$ python -q
>>> import numpy as np
>>> np.set_printoptions(precision=1, suppress=True, linewidth=200)
>>> def rd(a):
...     return np.round(a, 1) + 0
... 
>>> W0 = np.load("run11.npy")
>>> print(W0)
[[ 0 -1  3  1  3 -3]
 [ 0  0 -2 -1  0 -3]
 [ 0  0  0  3  2 -2]
 [ 0  0  0  0  1 -1]
 [ 0  0  0  0  0  0]
 [ 0  0  0  0  0  0]]
>>> # row 5 repeats row 4
>>> print(np.trace(W0))
0
>>> print(np.allclose(W0, W0.T))
False
>>> print(rd(np.linalg.norm(W0, 2) / np.linalg.norm(W0)))
0.8
>>> print([round(float(x), 1) for x in np.linalg.svd(W0, compute_uv=False)[:3]])
[6.4, 3.8, 2.6]
>>> A = np.loadtxt("test12.csv", delimiter=",")
>>> print(A)
[[0. 0. 2.]
 [0. 0. 1.]
 [0. 0. 0.]]
>>> # rank 1
>>> rank = np.linalg.matrix_rank(A)
>>> print(rank)
1
>>> N = np.linalg.svd(A)[2][rank:].T
>>> print(N.shape)
(3, 2)
>>> print(A @ N)
[[0. 0.]
 [0. 0.]
 [0. 0.]]
>>> print(N @ N.T)
[[1. 0. 0.]
 [0. 1. 0.]
 [0. 0. 0.]]
>>> print(np.linalg.matrix_rank(A.T @ A), np.linalg.matrix_rank(A @ A.T))
1 1
>>> print(rd(np.linalg.norm(A, 2) / np.linalg.norm(A)))
1.0
>>> print(np.linalg.matrix_rank(A, rtol=0.1))
1
>>> print([round(float(x), 1) for x in np.linalg.svd(A, compute_uv=False)[:3]])
[2.2, 0.0, 0.0]
>>> ang = np.radians(135)
>>> Rm = np.eye(3)
>>> Rm[2, 2] = Rm[0, 0] = np.cos(ang)
>>> Rm[2, 0], Rm[0, 2] = -np.sin(ang), np.sin(ang)
>>> print(rd(Rm))
[[-0.7  0.   0.7]
 [ 0.   1.   0. ]
 [-0.7  0.  -0.7]]
>>> out = A @ Rm.T
>>> print(rd(np.linalg.svd(A, compute_uv=False)), rd(np.linalg.svd(out, compute_uv=False)))
[2.2 0.  0. ] [2.2 0.  0. ]
>>> print(rd(out))
[[ 1.4  0.  -1.4]
 [ 0.7  0.  -0.7]
 [ 0.   0.   0. ]]
>>> Uu, sigma, Vt = np.linalg.svd(W0, full_matrices=False)
>>> print(np.allclose(Uu * sigma @ Vt, W0))
True
>>> print(rd(Uu.T @ W0 @ Vt.T))
[[6.4 0.  0.  0.  0.  0. ]
 [0.  3.8 0.  0.  0.  0. ]
 [0.  0.  2.6 0.  0.  0. ]
 [0.  0.  0.  0.5 0.  0. ]
 [0.  0.  0.  0.  0.  0. ]
 [0.  0.  0.  0.  0.  0. ]]
>>> print(rd(Vt @ Vt.T))
[[1. 0. 0. 0. 0. 0.]
 [0. 1. 0. 0. 0. 0.]
 [0. 0. 1. 0. 0. 0.]
 [0. 0. 0. 1. 0. 0.]
 [0. 0. 0. 0. 1. 0.]
 [0. 0. 0. 0. 0. 1.]]
>>> print(rd(np.cumsum(sigma ** 2) / np.sum(sigma ** 2)))
[0.7 0.9 1.  1.  1.  1. ]
>>> arr = np.load("mat.npy")
>>> print(arr)
[[ -6   0 -18   0]
 [  6   6  18  18]
 [  6   0  -6   0]
 [ -6  -6   6   6]]
>>> O, Rm = np.linalg.qr(arr)
>>> print(rd(O.T @ O))
[[1. 0. 0. 0.]
 [0. 1. 0. 0.]
 [0. 0. 1. 0.]
 [0. 0. 0. 1.]]
>>> print(rd(O @ Rm))
[[ -6.   0. -18.   0.]
 [  6.   6.  18.  18.]
 [  6.   0.  -6.   0.]
 [ -6.  -6.   6.   6.]]
>>> print(np.allclose(Rm.T @ Rm, arr.T @ arr))
True
>>> out = np.linalg.inv(arr)
>>> print(np.allclose(out, arr.T))
False
>>> print(rd(out))
[[ 0.   0.   0.1  0. ]
 [ 0.   0.  -0.1 -0.1]
 [ 0.   0.   0.   0. ]
 [ 0.   0.   0.   0. ]]
>>> print(rd(arr @ out))
[[1. 0. 0. 0.]
 [0. 1. 0. 0.]
 [0. 0. 1. 0.]
 [0. 0. 0. 1.]]
>>> print(rd(np.linalg.norm(arr, axis=0)))
[12.   8.5 26.8 19. ]
>>> print(arr[1] @ arr[0])
-360
>>> print(rd(np.linalg.norm(arr[1], 1)), rd(np.linalg.norm(arr[1], np.inf)))
48.0 18.0
>>> print(rd(np.linalg.norm(arr[1] - arr[0])))
42.4
>>> rng = np.random.default_rng(89079)
>>> lab = rng.permutation(4)
>>> print(lab)
[3 1 2 0]
>>> out = arr[lab][:, lab]
>>> print(rd(np.linalg.det(out)), rd(np.linalg.det(arr[lab])))
20736.0 -20736.0
>>> print(np.diag(out))
[ 6  6 -6 -6]
>>> print(np.trace(out))
0
>>> print(np.allclose(out, arr))
False
>>> def softmax(z):
...     e = np.exp(z - z.max(axis=-1, keepdims=True))
...     return e / e.sum(axis=-1, keepdims=True)
... 
>>> print(rd(softmax(arr[3])))
[0.  0.  0.5 0.5]
>>> print(rd(softmax(arr).sum(axis=1)))
[1. 1. 1. 1.]
>>> S = arr @ arr.T / np.sqrt(4)
>>> print(softmax(S).round(6).argmax(axis=1))
[0 1 0 1]
>>> print(rd(softmax(S)))
[[1.  0.  0.  0. ]
 [0.  1.  0.  0. ]
 [0.5 0.  0.5 0. ]
 [0.  0.5 0.  0.5]]
>>> print(rd(softmax(S + np.triu(np.full(S.shape, -np.inf), 1))))
[[1.  0.  0.  0. ]
 [0.  1.  0.  0. ]
 [0.5 0.  0.5 0. ]
 [0.  0.5 0.  0.5]]
>>> feats = np.load("a.npy")
>>> print(feats)
[[ 4.  0.  2.  3.  0.]
 [ 0.  3.  0.  0.  0.]
 [ 2.  0.  7.  6.  0.]
 [ 3.  0.  6. 12.  0.]
 [ 0.  0.  0.  0.  3.]]
>>> Lm = np.linalg.cholesky(feats)
>>> print(rd(np.diag(Lm) ** 2))
[4.  3.  6.  6.4 3. ]
>>> print(np.linalg.eigvalsh(feats).min() > 0)
True
>>> print(rd(feats / np.sqrt(np.outer(np.diag(feats), np.diag(feats)))))
[[1.  0.  0.4 0.4 0. ]
 [0.  1.  0.  0.  0. ]
 [0.4 0.  1.  0.7 0. ]
 [0.4 0.  0.7 1.  0. ]
 [0.  0.  0.  0.  1. ]]
>>> print(rd(Lm))
[[2.  0.  0.  0.  0. ]
 [0.  1.7 0.  0.  0. ]
 [1.  0.  2.4 0.  0. ]
 [1.5 0.  1.8 2.5 0. ]
 [0.  0.  0.  0.  1.7]]
>>> print(rd(np.prod(np.diag(Lm)) ** 2), rd(np.linalg.det(feats)))
1377.0 1377.0
